$ ipython --no-banner

In [1]: import numpy as np

In [2]: from numpy import linalg as LA

In [3]: np.set_printoptions(precision=2, suppress=True, linewidth=160)

In [4]: feats = np.load("data.npy")

In [5]: feats
Out[5]: 
array([[ 0.84, -0.1 , -0.35],
       [-0.1 ,  0.94, -0.22],
       [-0.35, -0.22,  0.22]])

In [6]: vec = np.array([1, 2, -3])

In [7]: print(LA.eigvalsh(2 * feats - np.eye(3)))
[-1.  1.  1.]

In [8]: feats @ vec
Out[8]: array([ 1.7 ,  2.43, -1.45])

In [9]: print(feats @ feats @ vec)
[ 1.7   2.43 -1.45]

In [10]: round((vec - feats @ vec) @ (feats @ vec), 2)
Out[10]: np.float64(0.0)

In [11]: C2 = feats.T @ feats

In [12]: np.round(np.trace(C2), 2), np.round((feats ** 2).sum(), 2)
Out[12]: (np.float64(2.0), np.float64(2.0))

In [13]: LA.matrix_rank(C2)
Out[13]: np.int64(2)

In [14]: np.allclose(C2, C2.T)
Out[14]: True

In [15]: np.round(LA.svd(feats, compute_uv=False) ** 2, 2) + 0
Out[15]: array([1., 1., 0.])

In [16]: np.round(LA.eigvalsh(C2)[::-1], 2) + 0
Out[16]: array([1., 1., 0.])

In [17]: mat = np.load("mat.npy")

In [18]: mat
Out[18]: 
array([[-16.36,  -1.68, -11.38],
       [ -0.58, -16.8 , -10.83],
       [ -9.56,  -4.97,  16.85],
       [ -6.33,  18.1 ,  -5.69],
       [ -5.36,   5.05, -18.6 ],
       [  7.11,   3.74, -18.31],
       [  4.41, -19.45,  -1.46],
       [ -4.98, -16.95,  -9.38],
       [  8.34, -12.22, -13.46],
       [ -1.87,  -7.38,  18.5 ],
       [ -5.21,  16.95,   9.25],
       [ -4.34, -19.31,   2.9 ],
       [ 11.08,   6.14,  15.48],
       [-17.15,  -6.84,  -7.69],
       [-16.52,  -0.7 ,  11.24],
       [-19.2 ,  -4.91,   2.71],
       [-15.19,  -7.06, -10.93],
       [-15.71,  12.28,  -1.61],
       [ -6.41, -14.34, -12.38],
       [ -3.64,  19.17,  -4.38],
       [  6.39, -17.91,  -6.2 ],
       [-16.25,  11.24,  -3.11],
       [ 14.  ,  11.89,   7.92],
       [  1.7 ,  -9.14, -17.71],
       [ 14.61, -10.32,   8.95],
       [  9.37, -14.62,   9.93],
       [-18.55,   1.59,  -7.29],
       [-17.12, -10.34,  -0.35],
       [  5.02, -18.71,   4.97],
       [ 10.88,  14.28,  -8.81],
       [  4.75, -18.87,  -4.65]])

In [19]: Xc = mat - mat.mean(axis=0)

In [20]: evecs = LA.svd(Xc)[2][:2]

In [21]: B = Xc - Xc @ evecs.T @ evecs

In [22]: LA.norm(B, axis=1).round(6).argmax()
Out[22]: np.int64(5)

In [23]: print(np.diag(evecs.T @ evecs))
[0.54 0.92 0.54]

In [24]: B.std(axis=0)
Out[24]: array([6.52, 2.7 , 6.58])

In [25]: Xc = (mat - mat.mean(axis=0)) / mat.std(axis=0)

In [26]: print(np.argwhere(np.abs(Xc) > 2))
[]

In [27]: Xc.std(axis=0)
Out[27]: array([1., 1., 1.])

In [28]: c = LA.lstsq(np.delete(Xc, 0, axis=1), Xc[:, 0])[0]

In [29]: np.abs(c).argmax()
Out[29]: np.int64(0)

In [30]: u = np.array([1, 2])

In [31]: np.polyval(u, mat[18])
Out[31]: array([ -4.41, -12.34, -10.38])

In [32]: np.correlate(mat[18], mat[16], "full")
Out[32]: array([ 70.06, 201.99, 333.92, 305.23, 188.05])

In [33]: Z = mat[[28, 12]].astype(float)

In [34]: for _ in range(3):
    ...:     z = LA.norm(mat[:, None] - Z, axis=-1).argmin(axis=1)
    ...:     Z = np.array([mat[z == j].mean(axis=0) for j in range(2)])
    ...: 

In [35]: print(z)
[0 0 0 1 0 0 0 0 0 0 1 0 1 0 1 0 0 1 0 1 0 1 1 0 0 0 0 0 0 1 0]

In [36]: print(Z)
[[ -3.41 -10.07  -3.9 ]
 [ -3.08  12.15   2.25]]

In [37]: print(np.abs(Z[1] - Z[0]).argmax())
1

In [38]: print(Z[1] - Z[0])
[ 0.33 22.22  6.15]

In [39]: round(LA.norm(Z, "nuc"), 2)
Out[39]: np.float64(21.17)

In [40]: print(round(float(LA.norm(Z, 2)), 2))
16.34

In [41]: print(LA.norm(Z, axis=1))
[11.32 12.73]

In [42]: np.round(LA.norm(Z, 1), 2), round(float(LA.norm(Z, np.inf)), 2)
Out[42]: (np.float64(22.22), 17.48)

In [43]: LA.norm(Z, axis=0)
Out[43]: array([ 4.59, 15.78,  4.51])

In [44]: data = np.load("w.npy")

In [45]: data
Out[45]: 
array([[1.  , 0.  , 0.  ],
       [0.  , 1.  , 0.  ],
       [0.33, 0.  , 0.67]])

In [46]: evals, evecs = LA.eig(data)

In [47]: np.sort(LA.eigvals(LA.inv(data)))
Out[47]: array([1.  , 1.  , 1.49])

In [48]: np.prod(evals)
Out[48]: np.float64(0.67)

In [49]: np.sort(LA.eigvals(data @ data))
Out[49]: array([0.45, 1.  , 1.  ])

In [50]: def softmax(z):
    ...:     e = np.exp(z - z.max(axis=-1, keepdims=True))
    ...:     return e / e.sum(axis=-1, keepdims=True)
    ...: 

In [51]: softmax(data[1])
Out[51]: array([0.21, 0.58, 0.21])

In [52]: softmax(data[1] + -3)
Out[52]: array([0.21, 0.58, 0.21])

In [53]: S = data @ data.T / np.sqrt(3)

In [54]: softmax(S + np.triu(np.full(S.shape, -np.inf), 1))
Out[54]: 
array([[1.  , 0.  , 0.  ],
       [0.36, 0.64, 0.  ],
       [0.34, 0.28, 0.38]])

In [55]: softmax(S)
Out[55]: 
array([[0.45, 0.25, 0.3 ],
       [0.26, 0.47, 0.26],
       [0.34, 0.28, 0.38]])

In [56]: data @ data
Out[56]: 
array([[1.  , 0.  , 0.  ],
       [0.  , 1.  , 0.  ],
       [0.55, 0.  , 0.45]])

In [57]: LA.matrix_power(data - np.diag(np.diag(data)), 3)
Out[57]: 
array([[0., 0., 0.],
       [0., 0., 0.],
       [0., 0., 0.]])

In [58]: B = np.array([[2, 0, 1], [3, 0, 2]])

In [59]: Z = np.kron(B, data)

In [60]: Z
Out[60]: 
array([[2.  , 0.  , 0.  , 0.  , 0.  , 0.  , 1.  , 0.  , 0.  ],
       [0.  , 2.  , 0.  , 0.  , 0.  , 0.  , 0.  , 1.  , 0.  ],
       [0.66, 0.  , 1.34, 0.  , 0.  , 0.  , 0.33, 0.  , 0.67],
       [3.  , 0.  , 0.  , 0.  , 0.  , 0.  , 2.  , 0.  , 0.  ],
       [0.  , 3.  , 0.  , 0.  , 0.  , 0.  , 0.  , 2.  , 0.  ],
       [0.99, 0.  , 2.01, 0.  , 0.  , 0.  , 0.66, 0.  , 1.34]])

In [61]: round(LA.norm(Z, 2), 2), np.round(LA.norm(B, 2) * LA.norm(data, 2), 2)
Out[61]: (np.float64(4.59), np.float64(4.59))

In [62]: U, s, Vh = LA.svd(Z)

In [63]: np.argmax(s[:-1] / (s[1:] + 1e-6)) + 1
Out[63]: np.int64(3)

In [64]: s
Out[64]: array([4.59, 4.24, 2.62, 0.26, 0.24, 0.15])

In [65]: B = U[:, :3] @ np.diag(s[:3]) @ Vh[:3]

In [66]: B.round(2) + 0
Out[66]: 
array([[1.89, 0.  , 0.  , 0.  , 0.  , 0.  , 1.17, 0.  , 0.  ],
       [0.  , 1.89, 0.  , 0.  , 0.  , 0.  , 0.  , 1.17, 0.  ],
       [0.63, 0.  , 1.27, 0.  , 0.  , 0.  , 0.39, 0.  , 0.78],
       [3.07, 0.  , 0.  , 0.  , 0.  , 0.  , 1.89, 0.  , 0.  ],
       [0.  , 3.07, 0.  , 0.  , 0.  , 0.  , 0.  , 1.89, 0.  ],
       [1.01, 0.  , 2.05, 0.  , 0.  , 0.  , 0.63, 0.  , 1.27]])

In [67]: round(LA.norm(Z - B) / LA.norm(Z), 2)
Out[67]: np.float64(0.06)

In [68]: A = np.loadtxt("layer11.csv", delimiter=",")

In [69]: A
Out[69]: 
array([[1., 0., 0.],
       [3., 1., 0.],
       [5., 4., 1.]])

In [70]: np.sort(np.abs(LA.eigvals(data)))[::-1]
Out[70]: array([1.  , 1.  , 0.67])

In [71]: data @ np.ones(3)
Out[71]: array([1., 1., 1.])

In [72]: p = np.eye(3)[1]

In [73]: for _ in range(7):
    ...:     p = p @ data
    ...:     print(p.round(2))
    ...: 
[0. 1. 0.]
[0. 1. 0.]
[0. 1. 0.]
[0. 1. 0.]
[0. 1. 0.]
[0. 1. 0.]
[0. 1. 0.]

In [74]: X = np.array([[0, 0, 0, 2, 0, 0],
    ...:     [0, 0, 0, 0, 0, 0],
    ...:     [0, 0, 0, 0, 0, 2],
    ...:     [0, 0, 0, 0, 0, 0],
    ...:     [0, 0, 0, 0, 0, 0],
    ...:     [1, 0, 0, 0, 0, 0]])

In [75]: X
Out[75]: 
array([[0, 0, 0, 2, 0, 0],
       [0, 0, 0, 0, 0, 0],
       [0, 0, 0, 0, 0, 2],
       [0, 0, 0, 0, 0, 0],
       [0, 0, 0, 0, 0, 0],
       [1, 0, 0, 0, 0, 0]])

In [76]: U, s, Vh = LA.svd(X)

In [77]: evecs = Vh[:(s > 1e-8).sum()]

In [78]: rng = np.random.default_rng(1795)

In [79]: vec = X[0] + 5 * X[2] + rng.integers(2) * np.eye(6)[5]

In [80]: vec
Out[80]: array([ 0.,  0.,  0.,  2.,  0., 11.])

In [81]: evecs.T @ evecs
Out[81]: 
array([[1., 0., 0., 0., 0., 0.],
       [0., 0., 0., 0., 0., 0.],
       [0., 0., 0., 0., 0., 0.],
       [0., 0., 0., 1., 0., 0.],
       [0., 0., 0., 0., 0., 0.],
       [0., 0., 0., 0., 0., 1.]])

In [82]: np.round(LA.norm(X, 2) / LA.norm(X), 2)
Out[82]: np.float64(0.67)

In [83]: [round(float(x), 2) for x in LA.svd(X, compute_uv=False)[:3]]
Out[83]: [2.0, 2.0, 1.0]

In [84]: U, s, Vh = LA.svd(X)

In [85]: np.argmax(s[:-1] / (s[1:] + 1e-6)) + 1
Out[85]: np.int64(3)

In [86]: B = U[:, :3] @ np.diag(s[:3]) @ Vh[:3]

In [87]: round(float(LA.norm(X - B) / LA.norm(X)), 2)
Out[87]: 0.0

In [88]: LA.matrix_rank(X, rtol=0.05)
Out[88]: np.int64(3)

In [89]: np.round(LA.norm(X - B, 2), 2), s[3]
Out[89]: (np.float64(0.0), np.float64(0.0))

In [90]: B
Out[90]: 
array([[0., 0., 0., 2., 0., 0.],
       [0., 0., 0., 0., 0., 0.],
       [0., 0., 0., 0., 0., 2.],
       [0., 0., 0., 0., 0., 0.],
       [0., 0., 0., 0., 0., 0.],
       [1., 0., 0., 0., 0., 0.]])

In [91]: np.abs(X - B).max()
Out[91]: np.float64(0.0)

In [92]: W1 = np.array([[0, 0, 2, 2],
    ...:     [2, 1, 0, 0],
    ...:     [1, 2, 2, 1],
    ...:     [0, 0, 0, 2],
    ...:     [1, 0, 2, 2],
    ...:     [1, 1, 1, 1]])

In [93]: c = np.array([-1, -2, -1, 2])

In [94]: hid = np.maximum(X @ W1 + c, 0)

In [95]: print(LA.matrix_rank(hid))
3

In [96]: (hid > 0).mean(axis=0)
Out[96]: array([0.17, 0.  , 0.33, 1.  ])

In [97]: print((hid > 0).astype(int))
[[0 0 0 1]
 [0 0 0 1]
 [1 0 1 1]
 [0 0 0 1]
 [0 0 0 1]
 [0 0 1 1]]

In [98]: Z = np.array([[1, 0, 2], [0, 2, 2], [0, 1, 1], [0, 1, 0]])

In [99]: hid @ Z
Out[99]: 
array([[0, 6, 0],
       [0, 2, 0],
       [1, 5, 3],
       [0, 2, 0],
       [0, 2, 0],
       [0, 5, 1]])

In [100]: (hid @ Z).round(6).argmax(axis=1)
Out[100]: array([1, 1, 1, 1, 1, 1])

In [101]: blk = np.stack([X, 5 * X, X[::-1]])

In [102]: blk.shape
Out[102]: (3, 6, 6)

In [103]: LA.matrix_rank(blk.reshape(3, -1))
Out[103]: np.int64(2)

In [104]: LA.matrix_rank(blk)
Out[104]: array([3, 3, 3])

In [105]: arr = np.load("block11.npy")

In [106]: arr
Out[106]: 
array([[ 0.1 ,  0.04, -0.11, -0.21,  0.69, -0.65],
       [-0.14,  1.  , -0.75, -0.53,  1.99, -3.25],
       [ 0.02, -0.62,  0.88,  0.32,  0.66,  0.  ],
       [-0.64,  0.14,  1.29,  0.71,  2.48, -3.35]])

In [107]: np.round(arr @ LA.pinv(arr) @ arr, 2) + 0
Out[107]: 
array([[ 0.1 ,  0.04, -0.11, -0.21,  0.69, -0.65],
       [-0.14,  1.  , -0.75, -0.53,  1.99, -3.25],
       [ 0.02, -0.62,  0.88,  0.32,  0.66,  0.  ],
       [-0.64,  0.14,  1.29,  0.71,  2.48, -3.35]])

In [108]: np.unique(arr.round(6), axis=0).shape
Out[108]: (4, 6)

In [109]: np.round(np.trace(LA.pinv(arr) @ arr), 2)
Out[109]: np.float64(3.0)

In [110]: LA.lstsq(arr[:-1].T, arr[-1])[2]
Out[110]: np.int32(3)

In [111]: U, s, Vh = LA.svd(arr)

In [112]: s.round(2) + 0
Out[112]: array([5.82, 2.17, 0.62, 0.  ])

In [113]: B = U[:, :3] @ np.diag(s[:3]) @ Vh[:3]

In [114]: B.round(2) + 0
Out[114]: 
array([[ 0.1 ,  0.04, -0.11, -0.21,  0.69, -0.65],
       [-0.14,  1.  , -0.75, -0.53,  1.99, -3.25],
       [ 0.02, -0.62,  0.88,  0.32,  0.66,  0.  ],
       [-0.64,  0.14,  1.29,  0.71,  2.48, -3.35]])

In [115]: LA.matrix_rank(arr, rtol=0.05)
Out[115]: np.int64(3)

In [116]: print(round(float(LA.norm(arr - B) / LA.norm(arr)), 2))
0.0
